$ python3 -q
>>> import numpy as np
>>> np.set_printoptions(precision=2, suppress=True, linewidth=200, sign=" ")
>>> rnd = lambda a: np.round(a, 2) + 0
>>> X = np.load("out17.npy")
>>> X
array([[-1.2 , -1.  ,  0.4 ,  1.  ,  0.6 ,  0.8 ,  0.3 , -1.5 ,  1.2 ,  0.4 , -1.3 ,  0.  ],
       [-0.8 ,  0.2 , -0.8 ,  0.5 , -1.  , -1.1 , -0.7 , -0.6 ,  2.  , -0.4 , -0.6 , -0.5 ],
       [-0.3 ,  0.3 ,  0.9 , -1.9 , -0.6 , -2.5 ,  0.1 ,  0.5 ,  0.2 ,  1.7 ,  0.1 , -0.6 ],
       [ 0.3 , -0.1 ,  0.8 ,  0.6 , -1.3 ,  0.1 ,  1.2 , -0.2 ,  0.6 ,  0.5 ,  0.2 , -1.8 ],
       [-0.69, -0.13,  0.32, -1.96, -0.93, -2.42,  0.25, -0.06,  0.44,  1.59, -0.28, -1.06]])
>>> x = np.array([2, 2, 2, 0, 0, 1, 2, 1, 1, 1, 2, 0])
>>> a = np.maximum(X @ x, 0)
>>> rnd(X.T @ a)
array([  1.11,   0.05,   6.53,  -0.51,  -8.8 ,  -4.67,   7.17,  -0.11,   3.9 ,   6.47,   1.37, -11.7 ])
>>> rnd(np.maximum(X @ (3 * x), 0))
array([  0. ,   0. ,   6.3,  17.4,   0. ])
>>> a
array([ 0. ,  0. ,  2.1,  5.8,  0. ])
>>> rnd(np.tanh(X @ x))
array([-1.  , -1.  ,  0.97,  1.  , -0.91])
>>> np.flatnonzero(a > 1e-9)
array([ 2,  3])
>>> def softmax(z):
...     e = np.exp(z - z.max(axis=-1, keepdims=True))
...     return e / e.sum(axis=-1, keepdims=True)
... 
>>> rnd(softmax(X[2]))
array([ 0.05,  0.08,  0.15,  0.01,  0.03,  0.  ,  0.07,  0.1 ,  0.07,  0.33,  0.07,  0.03])
>>> rnd(softmax(X[2] + 4))
array([ 0.05,  0.08,  0.15,  0.01,  0.03,  0.  ,  0.07,  0.1 ,  0.07,  0.33,  0.07,  0.03])
>>> att = X @ X.T / np.sqrt(12)
>>> rnd(softmax(att))
array([[ 0.8 ,  0.1 ,  0.01,  0.06,  0.03],
       [ 0.11,  0.64,  0.07,  0.07,  0.12],
       [ 0.  ,  0.01,  0.53,  0.01,  0.44],
       [ 0.08,  0.09,  0.1 ,  0.59,  0.14],
       [ 0.  ,  0.02,  0.41,  0.02,  0.55]])
>>> B = X / np.sqrt((X ** 2).mean(axis=1, keepdims=True))
>>> np.linalg.matrix_rank(X - X.mean(axis=1, keepdims=True))
np.int64(5)
>>> rng = np.random.default_rng(88776)
>>> B = X + rng.integers(-2, 3, (5, 4)) @ rng.integers(-2, 3, (4, 12))
>>> rnd(B)
array([[-3.2 ,  2.  ,  1.4 ,  3.  , -7.4 ,  3.8 , -4.7 , -4.5 , -0.8 , -0.6 ,  1.7 ,  4.  ],
       [-0.8 ,  0.2 , -6.8 ,  2.5 , -1.  ,  0.9 , -2.7 , -0.6 ,  0.  ,  1.6 ,  5.4 , -0.5 ],
       [ 0.7 ,  1.3 , -2.1 , -7.9 ,  3.4 , -1.5 ,  0.1 , -0.5 , -3.8 ,  4.7 ,  1.1 ,  2.4 ],
       [-0.7 ,  2.9 ,  2.8 ,  1.6 , -8.3 ,  3.1 , -1.8 , -2.2 , -0.4 ,  0.5 ,  1.2 ,  1.2 ],
       [ 1.31,  0.87,  4.32,  1.04, -4.93, -0.42,  4.25,  2.94,  5.44,  3.59, -4.28, -5.06]])
>>> np.linalg.matrix_rank(B - X, tol=1e-8)
np.int64(4)
>>> np.linalg.norm(B, axis=1).argmax()
np.int64(4)
>>> rnd(np.linalg.norm(B, axis=1))
array([ 12.52,   9.73,  11.25,  10.45,  12.64])
>>> rnd(np.linalg.norm(B, "nuc"))
np.float64(50.49)
>>> rnd(np.linalg.norm(B[1] - B[0]))
np.float64(13.58)
>>> rnd(np.linalg.norm(B[1], 1)), rnd(np.linalg.norm(B[1], np.inf))
(np.float64(23.0), np.float64(6.8))
>>> feats = np.load("arr.npy")
>>> rnd(feats)
array([[ 0.25,  0.25,  0.25,  0.  ,  0.25,  0.  ],
       [ 0.33,  0.33,  0.33,  0.  ,  0.  ,  0.  ],
       [ 0.33,  0.  ,  0.33,  0.33,  0.  ,  0.  ],
       [ 0.  ,  0.2 ,  0.2 ,  0.2 ,  0.2 ,  0.2 ],
       [ 0.5 ,  0.  ,  0.  ,  0.  ,  0.5 ,  0.  ],
       [ 0.  ,  0.5 ,  0.  ,  0.  ,  0.  ,  0.5 ]])
>>> [round(float(x), 2) for x in np.linalg.svd(feats, compute_uv=False)[:3]]
[1.06, 0.74, 0.52]
>>> np.linalg.matrix_rank(feats, rtol=0.1)
np.int64(5)
>>> np.linalg.cond(feats) > 100
np.True_
>>> u = np.array([-1, 3])
>>> np.polyval(u, feats[3])
array([ 3. ,  2.8,  2.8,  2.8,  2.8,  2.8])
>>> rnd(np.convolve(feats[3], u))
array([ 0. , -0.2,  0.4,  0.4,  0.4,  0.4,  0.6])
>>> u, v = feats[5], feats[3]
>>> u @ v
np.float64(0.2)
>>> pr = (u @ v) / (u @ u) * u
>>> np.outer(u, v)
array([[ 0. ,  0. ,  0. ,  0. ,  0. ,  0. ],
       [ 0. ,  0.1,  0.1,  0.1,  0.1,  0.1],
       [ 0. ,  0. ,  0. ,  0. ,  0. ,  0. ],
       [ 0. ,  0. ,  0. ,  0. ,  0. ,  0. ],
       [ 0. ,  0. ,  0. ,  0. ,  0. ,  0. ],
       [ 0. ,  0.1,  0.1,  0.1,  0.1,  0.1]])
>>> v - pr
array([ 0. ,  0. ,  0.2,  0.2,  0.2,  0. ])
>>> rnd(np.linalg.matrix_power(feats, 100))
array([[ 0.3 ,  0.17,  0.22,  0.09,  0.19,  0.04],
       [ 0.3 ,  0.17,  0.22,  0.09,  0.19,  0.04],
       [ 0.3 ,  0.17,  0.22,  0.09,  0.19,  0.04],
       [ 0.3 ,  0.17,  0.22,  0.09,  0.19,  0.04],
       [ 0.3 ,  0.17,  0.22,  0.09,  0.19,  0.04],
       [ 0.3 ,  0.17,  0.22,  0.09,  0.19,  0.04]])
>>> pr = np.eye(6)[1]
>>> for _ in range(4):
...     pr = pr @ feats
...     print(pr.round(2))
... 
[ 0.33  0.33  0.33  0.    0.    0.  ]
[ 0.31  0.19  0.31  0.11  0.08  0.  ]
[ 0.28  0.16  0.27  0.12  0.14  0.02]
[ 0.28  0.16  0.24  0.11  0.17  0.04]
>>> U, sig, VT = np.linalg.svd(feats)
>>> V = VT[:(sig > 1e-8).sum()]
>>> x = feats[5] + -1 * feats[1] + rng.integers(2) * np.eye(6)[2]
>>> rnd(x)
array([-0.33,  0.17,  0.67,  0.  ,  0.  ,  0.5 ])
>>> np.allclose(V.T @ V @ x, x)
False
>>> np.linalg.matrix_rank(np.vstack([feats, x]))
np.int64(6)
>>> mat = np.load("sample17.npy")
>>> mat
array([[ -2,  -2,  -2,  -2,  -2,  -2,  -2,  -2,  -2,  -2,  -2,  -2],
       [ -2,  -4,  -4,  -4,  -4,  -4,  -4,  -4,  -4,  -4,  -4,  -4],
       [ -2,  -4,  -6,  -6,  -6,  -6,  -6,  -6,  -6,  -6,  -6,  -6],
       [ -2,  -4,  -6,  -8,  -8,  -8,  -8,  -8,  -8,  -8,  -8,  -8],
       [ -2,  -4,  -6,  -8, -10, -10, -10, -10, -10, -10, -10, -10],
       [ -2,  -4,  -6,  -8, -10, -12, -12, -12, -12, -12, -12, -12],
       [ -2,  -4,  -6,  -8, -10, -12, -14, -14, -14, -14, -14, -14],
       [ -2,  -4,  -6,  -8, -10, -12, -14, -16, -16, -16, -16, -16],
       [ -2,  -4,  -6,  -8, -10, -12, -14, -16, -18, -18, -18, -18],
       [ -2,  -4,  -6,  -8, -10, -12, -14, -16, -18, -20, -20, -20],
       [ -2,  -4,  -6,  -8, -10, -12, -14, -16, -18, -20, -22, -22],
       [ -2,  -4,  -6,  -8, -10, -12, -14, -16, -18, -20, -22, -24]])
>>> # symmetric, so the eigenvalues are real
>>> evals, V = np.linalg.eigh(mat)
>>> rnd(evals)
array([-126.82,  -14.24,   -5.24,   -2.76,   -1.74,   -1.23,   -0.94,   -0.76,   -0.65,   -0.58,   -0.53,   -0.51])
>>> rnd(V.T @ mat @ V)
array([[-126.82,    0.  ,    0.  ,    0.  ,    0.  ,    0.  ,    0.  ,    0.  ,    0.  ,    0.  ,    0.  ,    0.  ],
       [   0.  ,  -14.24,    0.  ,    0.  ,    0.  ,    0.  ,    0.  ,    0.  ,    0.  ,    0.  ,    0.  ,    0.  ],
       [   0.  ,    0.  ,   -5.24,    0.  ,    0.  ,    0.  ,    0.  ,    0.  ,    0.  ,    0.  ,    0.  ,    0.  ],
       [   0.  ,    0.  ,    0.  ,   -2.76,    0.  ,    0.  ,    0.  ,    0.  ,    0.  ,    0.  ,    0.  ,    0.  ],
       [   0.  ,    0.  ,    0.  ,    0.  ,   -1.74,    0.  ,    0.  ,    0.  ,    0.  ,    0.  ,    0.  ,    0.  ],
       [   0.  ,    0.  ,    0.  ,    0.  ,    0.  ,   -1.23,    0.  ,    0.  ,    0.  ,    0.  ,    0.  ,    0.  ],
       [   0.  ,    0.  ,    0.  ,    0.  ,    0.  ,    0.  ,   -0.94,    0.  ,    0.  ,    0.  ,    0.  ,    0.  ],
       [   0.  ,    0.  ,    0.  ,    0.  ,    0.  ,    0.  ,    0.  ,   -0.76,    0.  ,    0.  ,    0.  ,    0.  ],
       [   0.  ,    0.  ,    0.  ,    0.  ,    0.  ,    0.  ,    0.  ,    0.  ,   -0.65,    0.  ,    0.  ,    0.  ],
       [   0.  ,    0.  ,    0.  ,    0.  ,    0.  ,    0.  ,    0.  ,    0.  ,    0.  ,   -0.58,    0.  ,    0.  ],
       [   0.  ,    0.  ,    0.  ,    0.  ,    0.  ,    0.  ,    0.  ,    0.  ,    0.  ,    0.  ,   -0.53,    0.  ],
       [   0.  ,    0.  ,    0.  ,    0.  ,    0.  ,    0.  ,    0.  ,    0.  ,    0.  ,    0.  ,    0.  ,   -0.51]])
>>> rnd(V.T @ V)
array([[ 1.,  0.,  0.,  0.,  0.,  0.,  0.,  0.,  0.,  0.,  0.,  0.],
       [ 0.,  1.,  0.,  0.,  0.,  0.,  0.,  0.,  0.,  0.,  0.,  0.],
       [ 0.,  0.,  1.,  0.,  0.,  0.,  0.,  0.,  0.,  0.,  0.,  0.],
       [ 0.,  0.,  0.,  1.,  0.,  0.,  0.,  0.,  0.,  0.,  0.,  0.],
       [ 0.,  0.,  0.,  0.,  1.,  0.,  0.,  0.,  0.,  0.,  0.,  0.],
       [ 0.,  0.,  0.,  0.,  0.,  1.,  0.,  0.,  0.,  0.,  0.,  0.],
       [ 0.,  0.,  0.,  0.,  0.,  0.,  1.,  0.,  0.,  0.,  0.,  0.],
       [ 0.,  0.,  0.,  0.,  0.,  0.,  0.,  1.,  0.,  0.,  0.,  0.],
       [ 0.,  0.,  0.,  0.,  0.,  0.,  0.,  0.,  1.,  0.,  0.,  0.],
       [ 0.,  0.,  0.,  0.,  0.,  0.,  0.,  0.,  0.,  1.,  0.,  0.],
       [ 0.,  0.,  0.,  0.,  0.,  0.,  0.,  0.,  0.,  0.,  1.,  0.],
       [ 0.,  0.,  0.,  0.,  0.,  0.,  0.,  0.,  0.,  0.,  0.,  1.]])
>>> evals.sum(), np.trace(mat)
(np.float64(-156.0), np.int64(-156))
>>> w1 = np.array([[3, 5, 2, -1, 2, -4],
...     [4, -4, -4, 5, 3, 4],
...     [5, -5, -3, -5, -4, -2],
...     [2, 1, 4, -3, 3, -3],
...     [4, -1, 3, 1, 1, -4],
...     [-1, -3, 0, 1, 4, 2],
...     [0, -2, -4, 3, -1, -2],
...     [1, -3, -1, 2, -1, 2],
...     [-1, 2, 5, 1, -1, 0],
...     [4, -4, 3, -5, -1, -2],
...     [-5, 4, 5, 0, -1, 2],
...     [-2, 2, 5, 1, -3, -1]])
>>> c = np.array([1, 0, 1, -2, 3, 0])
>>> H = np.maximum(mat @ w1 + c, 0)
>>> (H > 0).astype(int)
array([[ 0,  1,  0,  0,  1,  1],
       [ 0,  1,  0,  0,  1,  1],
       [ 0,  1,  0,  1,  1,  1],
       [ 0,  1,  0,  1,  1,  1],
       [ 0,  1,  0,  0,  1,  1],
       [ 0,  1,  0,  0,  1,  1],
       [ 0,  1,  0,  0,  1,  1],
       [ 0,  1,  0,  0,  1,  1],
       [ 0,  1,  0,  0,  1,  1],
       [ 0,  1,  0,  0,  1,  1],
       [ 0,  1,  0,  0,  1,  1],
       [ 0,  1,  0,  0,  1,  1]])
>>> H
array([[  0,  16,   0,   0,   1,  16],
       [  0,  42,   0,   0,   3,  24],
       [  0,  60,   0,   4,  11,  40],
       [  0,  68,   0,   2,  11,  52],
       [  0,  78,   0,   0,  17,  58],
       [  0,  86,   0,   0,  25,  56],
       [  0,  88,   0,   0,  41,  58],
       [  0,  86,   0,   0,  55,  56],
       [  0,  78,   0,   0,  67,  58],
       [  0,  74,   0,   0,  77,  60],
       [  0,  62,   0,   0,  85,  58],
       [  0,  58,   0,   0,  91,  60]])
>>> np.linalg.matrix_rank(H)
np.int64(4)
>>> W2 = np.array([[-2, -5, -8],
...     [-3, 8, -9],
...     [-5, -9, 3],
...     [-7, 8, -5],
...     [-6, 9, 9],
...     [6, -3, -9]])
>>> H @ W2
array([[   42,    89,  -279],
       [    0,   291,  -567],
       [  -34,   491,  -821],
       [   28,   503,  -991],
       [   12,   603, -1071],
       [  -72,   745, -1053],
       [ -162,   899,  -945],
       [ -252,  1015,  -783],
       [ -288,  1053,  -621],
       [ -324,  1105,  -513],
       [ -348,  1087,  -315],
       [ -360,  1103,  -243]])
>>> w1 @ W2
array([[ -60,   29,   -4],
       [  -5,   39,  -42],
       [  67, -108,    3],
       [ -42,  -26,   56],
       [ -57,  -26,   26],
       [  -8,   19,   48],
       [  -1,   41,    0],
       [  16,  -19,  -21],
       [ -30,  -25,   -9],
       [  18, -122,   47],
       [  -9,   -3,   -8],
       [ -22,  -35,  -10]])
